>>> import numpy as np
>>> import numpy.linalg as la
>>> np.set_printoptions(suppress=True, linewidth=140)
>>> rng = np.random.default_rng(69)
>>> F = np.array([[0, -2, 3, 2], [0, 2, 1, -1], [-1, 1, -3, 1], [-3, 3, -1, -3]]) * (rng.random((4, 4)) < 0.3)
>>> F
array([[ 0,  0,  0,  0],
       [ 0,  0,  0,  0],
       [-1,  0,  0,  0],
       [ 0,  0, -1,  0]])
>>> labels = rng.permutation(4)
>>> labels
array([2, 0, 1, 3])
>>> out = F[labels][:, labels]
>>> np.round(la.det(out), 2), np.round(la.det(F[labels]), 2)
(np.float64(0.0), np.float64(0.0))
>>> print(np.allclose(out, F))
False
>>> la.matrix_rank(F - F[0, 0] * np.eye(4))
np.int64(2)
>>> F @ F
array([[0, 0, 0, 0],
       [0, 0, 0, 0],
       [0, 0, 0, 0],
       [1, 0, 0, 0]])
>>> np.round(np.sort(la.eigvals(F)), 2)
array([0., 0., 0., 0.])
>>> [int(la.matrix_rank(la.matrix_power(F, p))) for p in range(1, 5)]
[2, 1, 0, 0]
>>> np.prod(np.diag(F)), round(float(la.det(F)), 2)
(np.int64(0), 0.0)
>>> r0 = np.array([2, 2])
>>> np.convolve(F[3], r0)
array([ 0,  0, -2, -2,  0])
>>> mat = np.load("block12.npy")
>>> mat.round(2)
array([[ 0.08, -0.23,  0.13],
       [-0.23,  0.7 , -0.39],
       [ 0.13, -0.39,  0.22]])
>>> labels = rng.permutation(3)
>>> print(labels)
[2 0 1]
>>> out = mat[labels][:, labels]
>>> np.round(np.diag(out), 2)
array([0.22, 0.08, 0.7 ])
>>> np.trace(out)
np.float64(1.0)
>>> np.allclose(out, mat)
False
>>> out = np.array([[0, 2, 2], [1, 2, 0], [1, 2, 0], [1, 1, 0]])
>>> np.einsum("ij,ij->i", F, F)
array([0, 0, 1, 1])
>>> out.T @ F.T
array([[ 0,  0,  0, -1],
       [ 0,  0, -2, -2],
       [ 0,  0, -2,  0]])
>>> J = np.eye(4, dtype=int)[rng.permutation(4)]
>>> J
array([[0, 1, 0, 0],
       [1, 0, 0, 0],
       [0, 0, 0, 1],
       [0, 0, 1, 0]])
>>> O, R = la.qr(J)
>>> print(O @ R)
[[0. 1. 0. 0.]
 [1. 0. 0. 0.]
 [0. 0. 0. 1.]
 [0. 0. 1. 0.]]
>>> np.abs(np.diag(R))
array([1., 1., 1., 1.])
>>> O.shape, R.shape
((4, 4), (4, 4))
>>> np.trace(O @ O.T)
np.float64(4.0)
>>> R
array([[-1.,  0.,  0.,  0.],
       [ 0., -1.,  0.,  0.],
       [ 0.,  0., -1.,  0.],
       [ 0.,  0.,  0., -1.]])
>>> O.T @ O
array([[1., 0., 0., 0.],
       [0., 1., 0., 0.],
       [0., 0., 1., 0.],
       [0., 0., 0., 1.]])
>>> O = J.astype(float).copy()
>>> for j in range(4):
...     O[:, j] -= O[:, :j] @ (O[:, :j].T @ O[:, j])
...     O[:, j] /= la.norm(O[:, j])
... 
>>> O.T @ J
array([[1., 0., 0., 0.],
       [0., 1., 0., 0.],
       [0., 0., 1., 0.],
       [0., 0., 0., 1.]])
>>> M = np.loadtxt("dump.csv", delimiter=",")
>>> M.round(2)
array([[-1.  ,  0.06],
       [ 0.06,  1.  ]])
>>> x0 = np.array([4, 2])
>>> target = M @ x0
>>> print(target.round(2))
[-3.88  2.23]
>>> np.round(la.solve(M, M[:, 0]), 2) + 0
array([1., 0.])
>>> np.round(la.solve(M, 5 * target), 2)
array([20., 10.])
>>> np.round(la.solve(M.T, M[1]), 2)
array([-0.,  1.])
>>> np.round(la.solve(M, target + M[:, 1]), 2)
array([4., 3.])
>>> labels = rng.integers(0, 3, 3)
>>> m1 = np.triu((labels[:, None] == labels) & (rng.random((3, 3)) < 0.8), 1).astype(int)
>>> m1 += m1.T
>>> m1
array([[0, 1, 0],
       [1, 0, 0],
       [0, 0, 0]])
>>> la.norm(m1, axis=1).argmax()
np.int64(0)
>>> print(round(la.norm(m1) ** 2 / la.norm(m1, 2) ** 2, 2))
2.0
>>> round(float(la.norm(m1[1], 1)), 2), round(float(la.norm(m1[1], np.inf)), 2)
(1.0, 1.0)
>>> np.round(la.norm(m1, axis=1), 2)
array([1., 1., 0.])
>>> round(la.norm(m1[1] - m1[0]), 2)
np.float64(1.41)
>>> print(round(float(la.norm(m1, "nuc")), 2))
2.0
>>> ev, V = la.eigh(m1)
>>> x0 = np.array([-1, 2, 1])
>>> x0 @ m1 @ x0
np.int64(-4)
>>> out = np.array([[-1, 1, 0, 1], [0, -1, -2, -2], [-2, 2, 0, -1]])
>>> W0 = out.T @ out
>>> W0
array([[ 5, -5,  0,  1],
       [-5,  6,  2,  1],
       [ 0,  2,  4,  4],
       [ 1,  1,  4,  6]])
>>> labels = rng.permutation(4)
>>> labels
array([0, 1, 3, 2])
>>> out = W0[labels][:, labels]
>>> print(out)
[[ 5 -5  1  0]
 [-5  6  1  2]
 [ 1  1  6  4]
 [ 0  2  4  4]]
>>> np.trace(out)
np.int64(21)
>>> ev, V = la.eigh(W0)
>>> x0 = np.array([1, -3, 2, -3])
>>> round(x0 @ W0 @ x0 / (x0 @ x0), 2), round(float(ev[0]), 2), round(float(ev[-1]), 2)
(np.float64(4.3), 0.0, 11.2)
>>> print(np.abs(W0).sum(axis=1).max(), round(float(np.abs(ev).max()), 2))
14 11.2
>>> U, s, VT = la.svd(W0)
>>> print(np.argmax(s[:-1] / (s[1:] + 1e-6)) + 1)
3
>>> out = U[:, :3] @ np.diag(s[:3]) @ VT[:3]
>>> np.round(np.abs(W0 - out).max(), 2)
np.float64(0.0)
>>> out.round(2) + 0
array([[ 5., -5.,  0.,  1.],
       [-5.,  6.,  2.,  1.],
       [ 0.,  2.,  4.,  4.],
       [ 1.,  1.,  4.,  6.]])
>>> np.round(la.norm(W0 - out) / la.norm(W0), 2)
np.float64(0.0)
>>> la.matrix_rank(W0, rtol=0.05)
np.int64(3)
>>> np.einsum("ij,ji->", W0, W0)
np.int64(207)
>>> np.round(la.det(W0.T), 2)
np.float64(0.0)
>>> np.round(la.det(W0[::-1]), 2)
np.float64(0.0)
>>> ev, V = la.eigh(W0)
>>> (ev > 1e-8).sum(), (ev < -1e-8).sum()
(np.int64(3), np.int64(0))
>>> np.round(V.T @ W0 @ V, 2) + 0
array([[ 0. ,  0. ,  0. ,  0. ],
       [ 0. ,  0.8,  0. ,  0. ],
       [ 0. ,  0. ,  9. ,  0. ],
       [ 0. ,  0. ,  0. , 11.2]])
>>> np.round(la.eigvalsh(W0 @ W0), 2) + 0
array([  0.  ,   0.65,  81.  , 125.35])
>>> np.round(la.eigvalsh(W0 + 5 * np.eye(4)), 2)
array([ 5. ,  5.8, 14. , 16.2])
>>> np.round(V.T @ V, 2) + 0
array([[1., 0., 0., 0.],
       [0., 1., 0., 0.],
       [0., 0., 1., 0.],
       [0., 0., 0., 1.]])
>>> np.round(la.svd(W0, compute_uv=False), 2) + 0
array([11.2,  9. ,  0.8,  0. ])
>>> data = -2 * np.eye(2) + np.eye(2, k=1)
>>> data
array([[-2.,  1.],
       [ 0., -2.]])
>>> data.shape
(2, 2)
>>> data - data[0]
array([[ 0.,  0.],
       [ 2., -3.]])
>>> np.unravel_index(np.abs(data).argmax(), data.shape)
(np.int64(0), np.int64(0))
>>> np.count_nonzero(data)
np.int64(3)
>>> np.diff(data, axis=0)
array([[ 2., -3.]])
>>> data.sum(axis=1)
array([-1., -2.])
>>> la.matrix_rank(data)
np.int64(2)
>>> print(np.abs(data).max())
2.0
>>> labels = rng.permutation(2)
>>> labels
array([1, 0])
>>> out = data[labels][:, labels]
>>> np.round(np.sort(np.abs(la.eigvals(out))), 2)
array([2., 2.])
>>> out
array([[-2.,  0.],
       [ 1., -2.]])
>>> np.trace(out)
np.float64(-4.0)
>>> out = np.array([[2, 3, 2], [5, 5, 4], [5, 5, 2]])
>>> E = out - out.T
>>> E
array([[ 0, -2, -3],
       [ 2,  0, -1],
       [ 3,  1,  0]])
>>> ev, V = la.eigh(mat)
>>> x0 = np.array([-4, 5, -2])
>>> np.round(x0 @ mat @ x0, 2)
np.float64(39.03)
>>> print(np.round(V * np.maximum(ev, 0) @ V.T, 2))
[[ 0.08 -0.23  0.13]
 [-0.23  0.7  -0.39]
 [ 0.13 -0.39  0.22]]
>>> np.round(V * np.abs(ev) @ V.T, 2)
array([[ 0.08, -0.23,  0.13],
       [-0.23,  0.7 , -0.39],
       [ 0.13, -0.39,  0.22]])
>>> np.unique(E.round(6), axis=0).shape
(3, 3)
>>> rk = la.matrix_rank(E)
>>> rk
np.int64(2)
>>> N = la.svd(E)[2][rk:].T
>>> np.round(N @ N.T, 2)
array([[ 0.07, -0.21,  0.14],
       [-0.21,  0.64, -0.43],
       [ 0.14, -0.43,  0.29]])
>>> [int(la.matrix_rank(np.delete(E, i, axis=0))) for i in range(3)]
[2, 2, 2]
>>> print(np.allclose(E @ N, 0))
True
>>> la.matrix_rank(E.T @ E), la.matrix_rank(E @ E.T)
(np.int64(2), np.int64(2))
>>> np.round(E @ N, 2) + 0
array([[0.],
       [0.],
       [0.]])
>>> out = np.array([[9, 2], [3, 9]])
>>> cent = np.kron(out, E)
>>> cent
array([[  0, -18, -27,   0,  -4,  -6],
       [ 18,   0,  -9,   4,   0,  -2],
       [ 27,   9,   0,   6,   2,   0],
       [  0,  -6,  -9,   0, -18, -27],
       [  6,   0,  -3,  18,   0,  -9],
       [  9,   3,   0,  27,   9,   0]])
>>> np.round(la.norm(cent, 2), 2), np.round(la.norm(out, 2) * la.norm(E, 2), 2)
(np.float64(43.08), np.float64(43.08))
>>> la.matrix_rank(cent)
np.int64(4)
>>> labels = rng.permutation(6)
>>> labels
array([0, 5, 1, 2, 4, 3])
>>> out = cent[labels][:, labels]
>>> round(la.det(out), 2), round(float(la.det(cent[labels])), 2)
(np.float64(-0.0), 0.0)
